% python3 -q
>>> import numpy as np
>>> np.set_printoptions(suppress=True, linewidth=140)
>>> basis = np.array([[-2, 1, 1, 1, -1, -3]])
>>> rng = np.random.default_rng(69)
>>> F = rng.normal(size=(20, 1)) @ basis + np.array([8, 9, 4, 1, 6, 2])
>>> F.round(2)
array([[ 6.57,  9.71,  4.71,  1.71,  5.29, -0.14],
       [ 7.32,  9.34,  4.34,  1.34,  5.66,  0.98],
       [ 2.68, 11.66,  6.66,  3.66,  3.34, -5.99],
       [ 9.99,  8.01,  3.01,  0.01,  6.99,  4.98],
       [11.19,  7.41,  2.41, -0.59,  7.59,  6.78],
       [ 5.92, 10.04,  5.04,  2.04,  4.96, -1.13],
       [ 6.05,  9.98,  4.98,  1.98,  5.02, -0.93],
       [ 9.09,  8.45,  3.45,  0.45,  6.55,  3.64],
       [ 8.16,  8.92,  3.92,  0.92,  6.08,  2.24],
       [ 8.69,  8.66,  3.66,  0.66,  6.34,  3.03],
       [ 6.91,  9.54,  4.54,  1.54,  5.46,  0.37],
       [ 8.86,  8.57,  3.57,  0.57,  6.43,  3.28],
       [ 6.58,  9.71,  4.71,  1.71,  5.29, -0.13],
       [ 6.58,  9.71,  4.71,  1.71,  5.29, -0.13],
       [ 8.32,  8.84,  3.84,  0.84,  6.16,  2.49],
       [ 8.8 ,  8.6 ,  3.6 ,  0.6 ,  6.4 ,  3.2 ],
       [ 5.78, 10.11,  5.11,  2.11,  4.89, -1.33],
       [ 7.06,  9.47,  4.47,  1.47,  5.53,  0.59],
       [ 4.63, 10.69,  5.69,  2.69,  4.31, -3.06],
       [ 8.84,  8.58,  3.58,  0.58,  6.42,  3.26]])
>>> cen = F - F.mean(axis=0)
>>> evecs = np.linalg.svd(cen)[2][:2]
>>> A2 = cen - cen @ evecs.T @ evecs
>>> round(float(np.linalg.norm(A2) / np.linalg.norm(cen)), 2)
0.0
>>> np.round(A2.std(axis=0), 2) + 0
array([0., 0., 0., 0., 0., 0.])
>>> np.round(np.cov(cen @ evecs.T, rowvar=False), 2) + 0
array([[16.16,  0.  ],
       [ 0.  ,  0.  ]])
>>> np.round((cen @ evecs.T).std(axis=0), 2) + 0
array([3.92, 0.  ])
>>> np.round(np.diag(evecs.T @ evecs), 2)
array([0.99, 0.1 , 0.08, 0.07, 0.09, 0.67])
>>> np.linalg.norm(A2, axis=1).round(6).argmax()
np.int64(0)
>>> arr = np.loadtxt("test13.csv", delimiter=",")
>>> arr
array([[ 1.81, -0.9 ,  0.9 , -1.1 , -0.3 ],
       [-0.68,  0.3 , -1.2 ,  0.4 ,  0.8 ],
       [-0.8 ,  0.4 , -0.7 , -1.8 , -0.3 ],
       [-0.19,  0.1 ,  3.  , -0.5 ,  0.  ],
       [ 0.64, -0.3 , -1.7 , -0.5 , -1.3 ],
       [ 1.34, -0.6 ,  2.5 ,  0.7 ,  0.4 ],
       [ 2.09, -1.1 ,  0.3 , -1.3 , -1.3 ],
       [ 2.23, -1.2 , -0.4 , -0.3 , -0.9 ],
       [-3.22,  1.5 ,  0.5 ,  1.  ,  1.4 ],
       [-0.79,  0.4 , -1.3 , -0.4 ,  0.9 ],
       [ 0.57, -0.3 ,  0.1 , -1.1 ,  0.8 ],
       [-1.7 ,  0.9 , -1.3 , -0.2 , -2.7 ],
       [-0.34,  0.1 ,  0.3 ,  2.9 , -1.3 ],
       [-1.26,  0.6 ,  0.9 , -1.3 , -1.8 ],
       [ 1.07, -0.6 ,  1.  , -0.7 ,  0.7 ],
       [ 0.41, -0.2 ,  0.1 , -0.6 ,  0.6 ],
       [-2.01,  1.  ,  1.4 ,  2.2 , -1.2 ],
       [ 3.34, -1.7 , -1.5 ,  1.2 , -0.4 ],
       [-1.44,  0.8 , -1.3 ,  0.6 ,  1.4 ]])
>>> [round(float(x), 2) for x in np.linalg.svd(arr, compute_uv=False)[:3]]
[8.11, 5.74, 5.07]
>>> np.linalg.matrix_rank(arr, rtol=0.1)
np.int64(4)
>>> z = arr[:, 2] > np.median(arr[:, 2])
>>> u = arr[z].mean(axis=0) - arr[~z].mean(axis=0)
>>> ((arr - arr.mean(axis=0)) @ u > 0).astype(int)
array([1, 0, 0, 1, 0, 1, 0, 0, 1, 0, 0, 0, 1, 1, 1, 0, 1, 0, 0])
>>> z.astype(int)
array([1, 0, 0, 1, 0, 1, 1, 0, 1, 0, 0, 0, 1, 1, 1, 0, 1, 0, 0])
>>> u.round(2)
array([-0.26,  0.1 ,  2.12,  0.48, -0.27])
>>> data = np.maximum(np.array([[0, 1],
...     [3, 1],
...     [0, 2],
...     [1, 1],
...     [0, 0],
...     [0, 0],
...     [1, 3],
...     [0, 2],
...     [0, 3],
...     [2, 3],
...     [1, 1],
...     [3, 2],
...     [0, 1],
...     [1, 2],
...     [0, 2],
...     [0, 0],
...     [3, 0]]) @ np.array([[1, 0, 1, 2, 2, 2], [1, 0, 1, 1, 0, 2]]) + np.array([-8, -7, 7, 4, -6, 7]), 0)
>>> data
array([[ 0,  0,  8,  5,  0,  9],
       [ 0,  0, 11, 11,  0, 15],
       [ 0,  0,  9,  6,  0, 11],
       [ 0,  0,  9,  7,  0, 11],
       [ 0,  0,  7,  4,  0,  7],
       [ 0,  0,  7,  4,  0,  7],
       [ 0,  0, 11,  9,  0, 15],
       [ 0,  0,  9,  6,  0, 11],
       [ 0,  0, 10,  7,  0, 13],
       [ 0,  0, 12, 11,  0, 17],
       [ 0,  0,  9,  7,  0, 11],
       [ 0,  0, 12, 12,  0, 17],
       [ 0,  0,  8,  5,  0,  9],
       [ 0,  0, 10,  8,  0, 13],
       [ 0,  0,  9,  6,  0, 11],
       [ 0,  0,  7,  4,  0,  7],
       [ 0,  0, 10, 10,  0, 13]])
>>> u = np.array([-2, -2, -1])
>>> np.convolve(data[7], u)
array([  0,   0, -18, -30, -21, -28, -22, -11])
>>> np.cross(data[7, :3], data[9, :3])
array([0, 0, 0])
>>> np.array([np.convolve(row, u, "same") for row in data])
array([[  0, -16, -26, -18, -23, -18],
       [  0, -22, -44, -33, -41, -30],
       [  0, -18, -30, -21, -28, -22],
       [  0, -18, -32, -23, -29, -22],
       [  0, -14, -22, -15, -18, -14],
       [  0, -14, -22, -15, -18, -14],
       [  0, -22, -40, -29, -39, -30],
       [  0, -18, -30, -21, -28, -22],
       [  0, -20, -34, -24, -33, -26],
       [  0, -24, -46, -34, -45, -34],
       [  0, -18, -32, -23, -29, -22],
       [  0, -24, -48, -36, -46, -34],
       [  0, -16, -26, -18, -23, -18],
       [  0, -20, -36, -26, -34, -26],
       [  0, -18, -30, -21, -28, -22],
       [  0, -14, -22, -15, -18, -14],
       [  0, -20, -40, -30, -36, -26]])
>>> np.correlate(data[7], data[9], "full")
array([  0,   0, 153, 102,  99, 361,  72, 121, 132,   0,   0])
